In [1]: import numpy as np

In [2]: np.set_printoptions(suppress=True, linewidth=140)

In [3]: arr = np.loadtxt("x.csv", delimiter=",")

In [4]: print(arr)
[[ 3.  3. -3.  7.  6.]
 [ 6.  3.  3. -3.  7.]
 [ 7.  6.  3.  3. -3.]
 [-3.  7.  6.  3.  3.]
 [ 3. -3.  7.  6.  3.]]

In [5]: def softmax(z):
   ...:     e = np.exp(z - z.max(axis=-1, keepdims=True))
   ...:     return e / e.sum(axis=-1, keepdims=True)
   ...: 

In [6]: print(np.round(softmax(arr[2] + 4), 2) + 0)
[0.71 0.26 0.01 0.01 0.  ]

In [7]: print(np.round(softmax(10 * arr[2]), 2) + 0)
[1. 0. 0. 0. 0.]

In [8]: print(np.round(softmax(arr).sum(axis=1), 2))
[1. 1. 1. 1. 1.]

In [9]: S = arr @ arr.T / np.sqrt(5)

In [10]: print(np.round(softmax(S)[2] @ arr, 2))
[ 7.  6.  3.  3. -3.]

In [11]: print(softmax(S).round(6).argmax(axis=1))
[0 1 2 3 4]

In [12]: print(np.round(softmax(S + np.triu(np.full(S.shape, -np.inf), 1)), 2) + 0)
[[1. 0. 0. 0. 0.]
 [0. 1. 0. 0. 0.]
 [0. 0. 1. 0. 0.]
 [0. 0. 0. 1. 0.]
 [0. 0. 0. 0. 1.]]

In [13]: P = np.triu(np.array([[-2, 1, -2, -1, 3],
    ...:     [0, 3, -1, -3, 0],
    ...:     [-1, -3, 2, -3, 2],
    ...:     [-3, -1, -3, -1, -1],
    ...:     [0, 3, 1, -2, -1]]), 1) + np.eye(5)

In [14]: other = P @ arr @ np.linalg.inv(P)

In [15]: print(P @ arr - arr @ P)
[[  4. -28.  21.   9.  23.]
 [  2. -33.  -6.  12. -33.]
 [ 15. -34.  16.  37. -27.]
 [ -3.   6.  -6.  30.  -3.]
 [  0.  -3.   3.  15. -17.]]

In [16]: print(np.linalg.matrix_rank(other))
5

In [17]: print(np.round(np.linalg.det(other), 2))
91696.0

In [18]: other = np.array([[1, 1], [0, 0], [0, 5], [2, 2], [1, 3]])

In [19]: print(np.einsum("ij->j", arr))
[16. 16. 16. 16. 16.]

In [20]: print(np.einsum("ij,ij->i", arr, arr))
[112. 112. 112. 112. 112.]

In [21]: print(np.vstack([arr, other.T]).shape)
(7, 5)

In [22]: print(np.linalg.matrix_rank(np.vstack([arr, other.T])))
5

In [23]: print(np.einsum("ik,kj->ij", arr, other))
[[23. 20.]
 [ 7. 36.]
 [10. 19.]
 [ 6. 42.]
 [18. 59.]]

In [24]: other @ arr
---------------------------------------------------------------------------
ValueError                                Traceback (most recent call last)
Cell In[24], line 1
----> 1 other @ arr

ValueError: matmul: Input operand 1 has a mismatch in its core dimension 0, with gufunc signature (n?,k),(k,m?)->(n?,m?) (size 5 is different from 2)

In [25]: E = np.load("a.npy")

In [26]: print(E)
[[-2 -1  2  0  0  0  0  0  0]
 [-3 -2  3  0  0  0  0 -2  0]
 [ 3 -2 -2  0  0  0  0  0  0]
 [ 0  0  0 -1  2 -2 -1  0 -1]
 [ 0  0  0  1 -1  1 -2  0  3]
 [ 0  0  0 -2  0  3  1  0  3]
 [ 0  0  0  2  2 -3  1  0 -2]
 [-1  2  0  0  0  0  0  3  0]
 [ 0  0  0 -3 -1  1  1  0  3]]

In [27]: U, sig, Vh = np.linalg.svd(E)

In [28]: print(sig.round(2))
[8.1  6.44 4.65 3.77 2.66 1.95 1.68 1.55 0.14]

In [29]: print(np.argmax(sig[:-1] / (sig[1:] + 1e-6)) + 1)
8

In [30]: other = U[:, :8] @ np.diag(sig[:8]) @ Vh[:8]

In [31]: print(np.linalg.matrix_rank(other))
8

In [32]: print(other.round(2) + 0)
[[-2.06 -1.02  1.92  0.    0.    0.    0.   -0.01  0.  ]
 [-2.95 -1.99  3.06  0.    0.    0.    0.   -1.99  0.  ]
 [ 3.02 -2.   -1.98  0.    0.    0.    0.    0.    0.  ]
 [ 0.    0.    0.   -1.    2.   -2.   -1.    0.   -1.  ]
 [ 0.    0.    0.    1.   -1.    1.   -2.    0.    3.  ]
 [ 0.    0.    0.   -2.    0.    3.    1.    0.    3.  ]
 [ 0.    0.    0.    2.    2.   -3.    1.    0.   -2.  ]
 [-0.97  2.01  0.04  0.    0.    0.    0.    3.    0.  ]
 [ 0.    0.    0.   -3.   -1.    1.    1.    0.    3.  ]]

In [33]: print(np.linalg.matrix_rank(E, rtol=0.05))
8

In [34]: print(np.round(np.abs(E - other).max(), 2))
0.08

In [35]: print(round(np.linalg.norm(E - other, 2), 2), round(float(sig[8]), 2))
0.14 0.14

In [36]: u = np.array([2, -3, -2, -1, -2, 3])

In [37]: K = np.array([np.roll(u, i) for i in range(6)])

In [38]: print(K)
[[ 2 -3 -2 -1 -2  3]
 [ 3  2 -3 -2 -1 -2]
 [-2  3  2 -3 -2 -1]
 [-1 -2  3  2 -3 -2]
 [-2 -1 -2  3  2 -3]
 [-3 -2 -1 -2  3  2]]

In [39]: other = K / np.linalg.norm(K, axis=1, keepdims=True)

In [40]: gram = other @ other.T

In [41]: print((np.abs(gram) > 0.9).astype(int))
[[1 0 0 0 0 0]
 [0 1 0 0 0 0]
 [0 0 1 0 0 0]
 [0 0 0 1 0 0]
 [0 0 0 0 1 0]
 [0 0 0 0 0 1]]

In [42]: print(np.round(np.degrees(np.arccos(np.clip(gram[4, 1], -1, 1))), 2))
97.41
